% ipython --no-banner

In [1]: import numpy as np

In [2]: np.set_printoptions(precision=2, suppress=True, linewidth=160, sign=" ")

In [3]: m1 = np.loadtxt("x.csv", delimiter=",")

In [4]: print(m1)
[[179.56 121.04  79.91 179.39  39.81  -0.6   80.77]
 [180.69 121.17  79.73 178.64  39.19  -0.04  80.49]
 [180.61 120.45  80.83 178.43  40.42  -0.63  79.38]
 [179.56 119.84  79.26 178.6   39.24  -1.82  82.31]
 [179.8  119.39  82.1  179.5   40.18   1.31  79.89]
 [179.64 119.88  80.98 180.8   41.06  -2.49  78.62]
 [179.81 119.1   78.65 180.19  40.7   -0.49  80.6 ]
 [180.41 120.79  78.7  179.43  40.02   0.06  79.31]
 [179.74 119.89  79.77 180.62  37.91   1.93  79.47]
 [180.03 118.24  80.06 179.14  39.3   -1.31  81.69]
 [180.25 121.12  78.54 179.86  41.57   0.18  78.97]
 [181.02 118.77  77.46 177.82  39.11   1.33  80.94]
 [178.28 120.56  78.74 178.89  41.21   0.63  80.51]
 [181.28 120.81  78.86 181.12  39.18   0.85  79.3 ]
 [179.13 120.08  80.01 180.61  39.9   -1.16  80.7 ]
 [179.28 119.44  79.35 181.17  39.71  -0.76  80.51]
 [177.57 119.88  82.07 178.8   40.15   0.43  78.94]
 [180.75 119.53  79.23 180.01  40.02  -0.62  79.26]
 [181.19 120.49  79.98 180.44  39.58   1.06  80.11]
 [179.38 120.31  82.08 180.63  40.12   0.42  79.98]
 [180.14 121.3   79.98 179.7   40.17   0.8   78.78]
 [178.91 118.71  79.88 179.12  39.04  -0.6   79.7 ]
 [180.06 120.39  80.06 179.8   40.19   0.19  80.48]
 [180.08 120.31  79.92 180.37  41.31  -1.05  81.35]
 [178.39 120.06  81.05 180.34  39.96  -0.55  80.19]]

In [5]: print(np.abs(np.linalg.svd(m1)[2][-1]))
[ 0.2   0.64  0.07  0.02  0.65  0.34  0.07]

In [6]: print(np.linalg.matrix_rank(m1, rtol=0.1))
1

In [7]: print(round(np.log10(np.linalg.cond(m1))))
3

In [8]: print(round(np.linalg.norm(m1, 2) / np.linalg.norm(m1), 2))
1.0

In [9]: print([round(float(x), 2) for x in np.linalg.svd(m1, compute_uv=False)[:3]])
[1528.48, 6.51, 5.86]

In [10]: gram = np.cov(m1, rowvar=False)

In [11]: print(gram.shape)
(7, 7)

In [12]: print(m1.std(axis=0))
[ 0.89  0.79  1.13  0.88  0.81  1.03  0.92]

In [13]: print(np.polyfit(m1[:, 3], m1[:, 4], 1))
[  0.08  25.62]

In [14]: basis = m1[[0, 14]].astype(float)

In [15]: for _ in range(4):
    ...:     lab = np.linalg.norm(m1[:, None] - basis, axis=-1).argmin(axis=1)
    ...:     basis = np.array([m1[lab == j].mean(axis=0) for j in range(2)])
    ...: 

In [16]: print(lab)
[ 1  0  0  1  0  1  1  0  0  1  0  0  0  0  1  1  0  0  0  1  0  1  0  1  1]

In [17]: print(basis[1] - basis[0])
[-0.69 -0.6   0.39  0.53  0.09 -1.48  0.88]

In [18]: print(np.abs(basis[1] - basis[0]).argmax())
5
